$ python -q
>>> import numpy as np
>>> import numpy.linalg as la
>>> np.set_printoptions(suppress=True, linewidth=100)
>>> A2 = np.array([[3, 7]])
>>> mat = A2.T @ A2
>>> mat
array([[ 9, 21],
       [21, 49]])
>>> A2 = mat[0, 0] * mat[1:] - np.outer(mat[1:, 0], mat[0])
>>> A2
array([[0, 0]])
>>> np.flatnonzero(~A2.round(6).any(axis=1))
array([0])
>>> w, V = la.eigh(mat)
>>> vec = np.array([2, 3])
>>> np.abs(mat).sum(axis=1).max(), np.abs(w).max()
(np.int64(70), np.float64(58.0))
>>> round(vec @ mat @ vec / (vec @ vec), 3), np.round(w[0], 3), w[-1]
(np.float64(56.077), np.float64(-0.0), np.float64(58.0))
>>> (np.sign(V[:, -1].round(6)) == np.sign(V[0, -1].round(6))).astype(int)
array([1, 1])
>>> np.round(la.eigvalsh(mat[1:, 1:]), 3)
array([49.])
>>> m1 = np.load("block17.npy")
>>> m1
array([[-3, -3, -3],
       [-3, -6, -6],
       [-3, -6, -9]])
>>> w, V = la.eigh(m1)
>>> np.unique(w.round(6) + 0, return_counts=True)[1]
array([1, 1, 1])
>>> np.round(V @ np.diag(w) @ V.T, 3)
array([[-3., -3., -3.],
       [-3., -6., -6.],
       [-3., -6., -9.]])
>>> (w > 1e-8).sum(), (w < -1e-8).sum()
(np.int64(0), np.int64(3))
>>> arr = np.load("a.npy")
>>> arr
array([[ 3,  0,  0],
       [ 1, -2,  0],
       [-3, -1, -3]])
>>> vec = np.array([7, 4, 2])
>>> target = arr @ vec
>>> target
array([ 21,  -1, -31])
>>> np.round(la.solve(arr, target), 3)
array([7., 4., 2.])
>>> np.round(la.solve(arr.T, arr[0]), 3)
array([ 1., -0., -0.])
>>> np.round(la.solve(arr, 3 * target), 3)
array([21., 12.,  6.])
>>> q = arr.astype(float).copy()
>>> for j in range(3):
...     q[:, j] -= q[:, :j] @ (q[:, :j].T @ q[:, j])
...     q[:, j] /= la.norm(q[:, j])
... 
>>> q.round(3)
array([[ 0.688, -0.071, -0.722],
       [ 0.229, -0.923,  0.309],
       [-0.688, -0.379, -0.619]])
>>> np.round(q.T @ arr, 3) + 0
array([[4.359, 0.229, 2.065],
       [0.   , 2.224, 1.136],
       [0.   , 0.   , 1.857]])
>>> w, V = la.eig(arr)
>>> arr @ V[:, 0] - w[0] * V[:, 0]
array([0., 0., 0.])
>>> np.round(np.sort(la.eigvals(arr.T)), 3)
array([-3., -2.,  3.])
>>> w
array([-3., -2.,  3.])
>>> np.prod(w)
np.float64(18.0)
>>> la.matrix_rank(arr - arr[0, 0] * np.eye(3))
np.int64(2)
>>> la.matrix_power(arr - np.diag(np.diag(arr)), 3)
array([[0, 0, 0],
       [0, 0, 0],
       [0, 0, 0]])
>>> [int(la.matrix_rank(la.matrix_power(arr, p))) for p in range(1, 4)]
[3, 3, 3]
>>> np.prod(np.diag(arr)), np.round(la.det(arr), 3)
(np.int64(18), np.float64(18.0))
